$ python -q
>>> import numpy as np
>>> import numpy.linalg as la
>>> np.set_printoptions(precision=2, suppress=True, linewidth=140, floatmode="fixed")
>>> J = np.load("data.npy")
>>> J
array([[ 4, -2,  1, -5, -5,  5],
       [ 2, -2,  4,  4, -3, -3],
       [ 4, -3, -3,  1, -3, -2],
       [-5,  0, -4,  4,  2, -4],
       [-4, -4,  0, -3,  1,  1],
       [ 2,  0, -3, -9, -2,  8]])
>>> Uu, sv, VT = la.svd(J)
>>> sv.round(2) + 0
array([17.15, 10.44,  6.56,  5.82,  1.98,  0.00])
>>> A2 = Uu[:, :5] @ np.diag(sv[:5]) @ VT[:5]
>>> round(la.norm(J - A2, 2), 2), np.round(sv[5], 2)
(np.float64(0.0), np.float64(0.0))
>>> la.matrix_rank(J, rtol=0.05)
np.int64(5)
>>> round(float(np.abs(J - A2).max()), 2)
0.0
>>> round(la.norm(J - A2) / la.norm(J), 2)
np.float64(0.0)
>>> A2.round(2) + 0
array([[ 4.00, -2.00,  1.00, -5.00, -5.00,  5.00],
       [ 2.00, -2.00,  4.00,  4.00, -3.00, -3.00],
       [ 4.00, -3.00, -3.00,  1.00, -3.00, -2.00],
       [-5.00,  0.00, -4.00,  4.00,  2.00, -4.00],
       [-4.00, -4.00,  0.00, -3.00,  1.00,  1.00],
       [ 2.00,  0.00, -3.00, -9.00, -2.00,  8.00]])
>>> rng = np.random.default_rng(55)
>>> lab = rng.permutation(6)
>>> lab
array([4, 3, 1, 0, 5, 2])
>>> A2 = J[lab][:, lab]
>>> np.trace(A2)
np.int64(12)
>>> print(round(la.det(A2), 2), np.round(la.det(J[lab]), 2))
0.0 -0.0
>>> A2
array([[ 1, -3, -4, -4,  1,  0],
       [ 2,  4,  0, -5, -4, -4],
       [-3,  4, -2,  2, -3,  4],
       [-5, -5, -2,  4,  5,  1],
       [-2, -9,  0,  2,  8, -3],
       [-3,  1, -3,  4, -2, -3]])
>>> basis = 10 * np.array([[-0.3, -0.6, -0.2], [1.0, 1.6, 0.3], [-1.2, 0.8, 0.6]])
>>> lab = rng.integers(0, 3, 37)
>>> F = basis[lab] + rng.normal(size=(37, 3))
>>> F
array([[-12.63,   8.38,   4.42],
       [ -4.16,  -4.71,  -1.64],
       [ 11.27,  16.24,   4.74],
       [  9.01,  17.28,   4.04],
       [ 11.27,  17.73,   2.77],
       [-11.83,  10.16,   7.44],
       [ 11.15,  14.73,   5.09],
       [-11.34,   9.08,   4.41],
       [ -2.53,  -8.20,  -1.07],
       [-11.84,   8.38,   5.14],
       [-11.55,   7.98,   4.40],
       [ -2.59,  -6.10,  -3.38],
       [-10.87,   6.72,   5.33],
       [  8.18,  14.36,   3.54],
       [ 12.52,  15.48,   2.84],
       [  9.79,  17.16,   5.56],
       [ 10.50,  15.96,   4.16],
       [ 10.85,  15.89,   3.22],
       [ -3.76,  -5.76,  -3.30],
       [ -1.39,  -4.40,  -4.07],
       [  7.95,  15.17,   2.91],
       [ 11.16,  15.64,   4.11],
       [-13.63,   7.71,   5.83],
       [ -4.12,  -7.00,  -1.35],
       [ 10.31,  16.98,   0.86],
       [-10.39,   9.92,   8.23],
       [-12.06,   7.30,   6.61],
       [ 10.16,  17.00,   0.53],
       [ -3.37,  -5.77,  -3.09],
       [  8.89,  17.89,   3.56],
       [-13.05,   9.80,   5.58],
       [-12.97,   7.12,   5.33],
       [ 10.56,  15.93,   3.24],
       [  9.46,  16.62,   2.17],
       [ 10.35,  14.83,   4.10],
       [ 10.73,  15.73,   3.20],
       [  9.39,  15.56,   3.24]])
>>> cen = F - F.mean(axis=0)
>>> evecs = la.svd(cen)[2][:2]
>>> A2 = cen - cen @ evecs.T @ evecs
>>> np.round(np.cov(cen @ evecs.T, rowvar=False), 2) + 0
array([[137.40,   0.00],
       [  0.00,  42.85]])
>>> print(round(float(la.norm(A2) / la.norm(cen)), 2))
0.09
>>> (cen @ evecs.T).std(axis=0)
array([11.56,  6.46])
>>> A2.std(axis=0)
array([0.27, 0.46, 1.09])
>>> vec = np.array([-6, 6, 2])
>>> y = F @ vec
>>> la.solve(F.T @ F, F.T @ y)
array([-6.00,  6.00,  2.00])
>>> print(la.lstsq(F, y)[0])
[-6.00  6.00  2.00]
>>> print(np.round(la.pinv(F) @ F, 2) + 0)
[[1.00 0.00 0.00]
 [0.00 1.00 0.00]
 [0.00 0.00 1.00]]
>>> y = y + 0.3 * rng.normal(size=37)
>>> y
array([135.19,  -7.13,  39.24,  57.99,  43.90, 146.43,  31.98, 131.22, -35.54, 131.88, 126.05, -27.82, 116.20,  44.11,  23.32,  54.92,
        40.92,  36.76, -18.93, -26.53,  48.87,  35.65, 140.13, -19.84,  41.54, 138.61, 128.79,  42.34, -20.49,  61.84, 148.48, 131.07,
        38.81,  47.07,  35.23,  36.29,  43.77])
>>> b, *_ = la.lstsq(F, y)
>>> b
array([-5.99,  5.99,  2.03])
>>> round(la.norm(y - F @ b), 2)
np.float64(1.86)
>>> np.round(F.T @ (y - F @ b), 2) + 0
array([0.00, 0.00, 0.00])
>>> [round(float(la.norm(la.solve(F.T @ F + lam * np.eye(3), F.T @ y))), 2) for lam in (0, 1, 10, 100)]
[8.71, 8.71, 8.66, 8.34]
>>> basis = F[[23, 16]].astype(float)
>>> for _ in range(3):
...     lab = la.norm(F[:, None] - basis, axis=-1).argmin(axis=1)
...     basis = np.array([F[lab == j].mean(axis=0) for j in range(2)])
... 
>>> lab
array([0, 0, 1, 1, 1, 0, 1, 0, 0, 0, 0, 0, 0, 1, 1, 1, 1, 1, 0, 0, 1, 1, 0, 0, 1, 0, 0, 1, 0, 1, 0, 0, 1, 1, 1, 1, 1])
>>> np.abs(basis[1] - basis[0]).argmax()
np.int64(0)
>>> print(basis[1] - basis[0])
[18.74 13.30  0.87]
>>> print(basis)
[[-8.56  2.81  2.49]
 [10.18 16.12  3.36]]
>>> t3 = np.stack([basis, 3 * basis, basis[::-1]])
>>> t3.sum(axis=0)
array([[-24.06,  27.36,  13.32],
       [ 32.17,  67.27,  15.94]])
>>> data = np.load("w.npy")
>>> data
array([[1, 5, 1, 5, 1, 5],
       [1, 1, 1, 1, 1, 1],
       [5, 2, 5, 2, 5, 2],
       [1, 5, 1, 5, 1, 5],
       [1, 1, 1, 1, 1, 1],
       [5, 2, 5, 2, 5, 2]])
>>> gram = data.T @ data
>>> print(np.round(la.eigvalsh(gram)[::-1], 2) + 0)
[267.42  74.58   0.00   0.00   0.00   0.00]
>>> np.allclose(gram, gram.T)
True
>>> np.diag(gram)
array([54, 60, 54, 60, 54, 60])
>>> gram
array([[54, 32, 54, 32, 54, 32],
       [32, 60, 32, 60, 32, 60],
       [54, 32, 54, 32, 54, 32],
       [32, 60, 32, 60, 32, 60],
       [54, 32, 54, 32, 54, 32],
       [32, 60, 32, 60, 32, 60]])
>>> rk = la.matrix_rank(data)
>>> rk
np.int64(2)
>>> null = la.svd(data)[2][rk:].T
>>> print([int(la.matrix_rank(data[:, :j + 1])) for j in range(6)])
[1, 2, 2, 2, 2, 2]
>>> print(null.shape)
(6, 4)
>>> lab = rng.permutation(6)
>>> print(lab)
[5 2 4 3 0 1]
>>> A2 = data[lab][:, lab]
>>> A2
array([[2, 5, 5, 2, 5, 2],
       [2, 5, 5, 2, 5, 2],
       [1, 1, 1, 1, 1, 1],
       [5, 1, 1, 5, 1, 5],
       [5, 1, 1, 5, 1, 5],
       [1, 1, 1, 1, 1, 1]])
>>> round(float(la.det(A2)), 2), round(float(la.det(data[lab])), 2)
(0.0, 0.0)
>>> print(np.allclose(A2, data))
False
>>> np.round(np.sort(np.abs(la.eigvals(A2))), 2) + 0
array([ 0.00,  0.00,  0.00,  0.00,  0.00, 15.00])
>>> mat = np.load("layer1.npy")
>>> mat
array([[0, 0, 0, 0],
       [0, 0, 0, 0],
       [0, 0, 0, 0],
       [0, 0, 0, 4]])
>>> np.allclose(mat[:-1].T @ la.lstsq(mat[:-1].T, mat[-1])[0], mat[-1])
False
>>> np.unique(mat.round(6), axis=0).shape
(2, 4)
>>> try:
...     la.inv(mat)
... except la.LinAlgError as e:
...     print(e)
... 
Singular matrix
>>> print(la.lstsq(mat[:-1].T, mat[-1])[2])
0
>>> np.abs(np.diag(la.qr(mat)[1])) > 1e-9
array([False, False, False,  True])
>>> Uu, sv, VT = la.svd(mat)
>>> sv
array([4.00, 0.00, 0.00, 0.00])
>>> A2 = Uu[:, :1] @ np.diag(sv[:1]) @ VT[:1]
>>> print(la.matrix_rank(mat, rtol=0.05))
1
>>> round(la.norm(mat - A2) / la.norm(mat), 2)
np.float64(0.0)
>>> print(np.abs(mat - A2).max())
0.0
>>> round(float(la.norm(mat - A2, 2)), 2), sv[1]
(0.0, np.float64(0.0))
>>> print(la.matrix_rank(A2))
1
>>> np.einsum("ii->", mat)
np.int64(4)
>>> la.eigvals(mat)
array([0.00, 0.00, 0.00, 4.00])
>>> np.poly(mat)
array([ 1.00, -4.00,  0.00,  0.00,  0.00])
>>> np.einsum("ij,ji->", mat, mat)
np.int64(16)
>>> round(float(la.eigvals(mat).sum().real), 2)
4.0
>>> np.kron(np.eye(2, dtype=int), mat)
array([[0, 0, 0, 0, 0, 0, 0, 0],
       [0, 0, 0, 0, 0, 0, 0, 0],
       [0, 0, 0, 0, 0, 0, 0, 0],
       [0, 0, 0, 4, 0, 0, 0, 0],
       [0, 0, 0, 0, 0, 0, 0, 0],
       [0, 0, 0, 0, 0, 0, 0, 0],
       [0, 0, 0, 0, 0, 0, 0, 0],
       [0, 0, 0, 0, 0, 0, 0, 4]])
>>> la.svd(mat, compute_uv=False)
array([4.00, 0.00, 0.00, 0.00])
>>> print(mat[:, 1] @ mat[:, 2])
0
>>> d = la.norm(F[:, None] - F[None], axis=-1)
>>> print(d.mean(axis=1).argmax())
8
>>> W0 = np.loadtxt("a.csv", delimiter=",")
>>> W0
array([[ 57.21,  45.11,  65.64,  50.84,  23.57],
       [ 34.43,  23.95,  29.94,  27.80,  12.18],
       [ 21.56,  13.82,  13.74,  16.16,   6.13],
       [ 11.19,   6.85,   3.98,   7.78,   1.87],
       [ 10.21,   6.24,   3.27,   7.05,   1.53],
       [  2.20,   1.49,  -0.23,   1.44,  -0.28],
       [  2.16,   1.47,  -0.23,   1.42,  -0.28],
       [ -0.11,  -0.09,   0.04,  -0.08,   0.04],
       [ -0.32,  -0.26,   0.12,  -0.22,   0.12],
       [ -1.39,  -1.32,   0.82,  -0.98,   0.86],
       [ -1.81,  -7.52,   4.60,  -3.28,   8.13],
       [ -0.58, -11.17,   5.02,  -4.35,  12.28],
       [  2.29, -18.81,   3.42,  -6.83,  19.87]])
>>> vec = np.array([-3, -3, -3, -3, -1])
>>> h1 = np.maximum(W0 @ vec, 0)
>>> print(np.maximum(W0 @ (3 * vec), 0))
[  0.00   0.00   0.00   0.00   0.00   0.00   0.00   2.06   5.70  23.29  47.69  62.80 119.69]
>>> h1
array([ 0.00,  0.00,  0.00,  0.00,  0.00,  0.00,  0.00,  0.69,  1.90,  7.76, 15.90, 20.93, 39.90])
>>> print(np.maximum(W0 @ vec, 0) - np.maximum(-W0 @ vec, 0))
[-679.99 -360.57 -201.98  -91.30  -81.84  -14.42  -14.17    0.69    1.90    7.76   15.90   20.93   39.90]
>>> np.flatnonzero(h1 > 1e-9)
array([ 7,  8,  9, 10, 11, 12])
>>> np.tanh(W0 @ vec)
array([-1.00, -1.00, -1.00, -1.00, -1.00, -1.00, -1.00,  0.60,  0.96,  1.00,  1.00,  1.00,  1.00])
>>> q, _ = la.qr(np.array([[-0.2, -1.4, 1.2, 0.2, -0.1, 1.0, 0.9],
...     [-1.8, -1.2, 0.3, -0.4, 0.1, 0.1, -0.7],
...     [0.5, -1.1, -0.5, -0.2, 1.4, -0.4, -0.1],
...     [-0.1, 0.9, -0.2, 0.4, -1.4, 0.3, -0.8],
...     [1.2, 0.3, 0.8, 1.2, 0.3, 0.6, -1.0],
...     [-0.5, -0.8, 1.1, 0.8, -0.8, 2.3, 0.5],
...     [-0.1, -1.6, 0.5, 0.1, -1.1, 0.6, 1.6]]))
>>> M = 3 * q
>>> M
array([[-0.26,  1.44,  1.23,  1.40,  0.06,  0.04, -1.84],
       [-2.36,  0.30, -0.04, -0.60, -1.10,  1.33,  0.08],
       [ 0.66,  1.51, -1.72, -1.12, -0.97, -0.48, -0.95],
       [-0.13, -1.06,  0.27, -1.64,  1.27,  0.43, -1.82],
       [ 1.57,  0.36,  1.48, -0.92, -1.03,  1.48,  0.35],
       [-0.66,  0.60,  1.50, -1.30, -0.16, -1.99,  0.52],
       [-0.13,  1.72, -0.18, -0.44,  2.04,  0.81,  0.99]])
>>> th = np.radians(120)
>>> R = np.eye(7)
>>> R[3, 3] = R[0, 0] = np.cos(th)
>>> R[3, 0], R[0, 3] = -np.sin(th), np.sin(th)
>>> R
array([[-0.50,  0.00,  0.00,  0.87,  0.00,  0.00,  0.00],
       [ 0.00,  1.00,  0.00,  0.00,  0.00,  0.00,  0.00],
       [ 0.00,  0.00,  1.00,  0.00,  0.00,  0.00,  0.00],
       [-0.87,  0.00,  0.00, -0.50,  0.00,  0.00,  0.00],
       [ 0.00,  0.00,  0.00,  0.00,  1.00,  0.00,  0.00],
       [ 0.00,  0.00,  0.00,  0.00,  0.00,  1.00,  0.00],
       [ 0.00,  0.00,  0.00,  0.00,  0.00,  0.00,  1.00]])
>>> A2 = M @ R.T
>>> np.allclose(M @ M.T, A2 @ A2.T)
True
>>> np.abs(A2 - M).max(axis=0)
array([3.15, 0.00, 0.00, 2.94, 0.00, 0.00, 0.00])
>>> np.allclose(la.norm(M, axis=1), la.norm(A2, axis=1))
True
>>> la.svd(M, compute_uv=False), la.svd(A2, compute_uv=False)
(array([3.00, 3.00, 3.00, 3.00, 3.00, 3.00, 3.00]), array([3.00, 3.00, 3.00, 3.00, 3.00, 3.00, 3.00]))
>>> A2
array([[ 1.34,  1.44,  1.23, -0.47,  0.06,  0.04, -1.84],
       [ 0.66,  0.30, -0.04,  2.34, -1.10,  1.33,  0.08],
       [-1.30,  1.51, -1.72, -0.01, -0.97, -0.48, -0.95],
       [-1.36, -1.06,  0.27,  0.93,  1.27,  0.43, -1.82],
       [-1.58,  0.36,  1.48, -0.90, -1.03,  1.48,  0.35],
       [-0.80,  0.60,  1.50,  1.22, -0.16, -1.99,  0.52],
       [-0.32,  1.72, -0.18,  0.33,  2.04,  0.81,  0.99]])
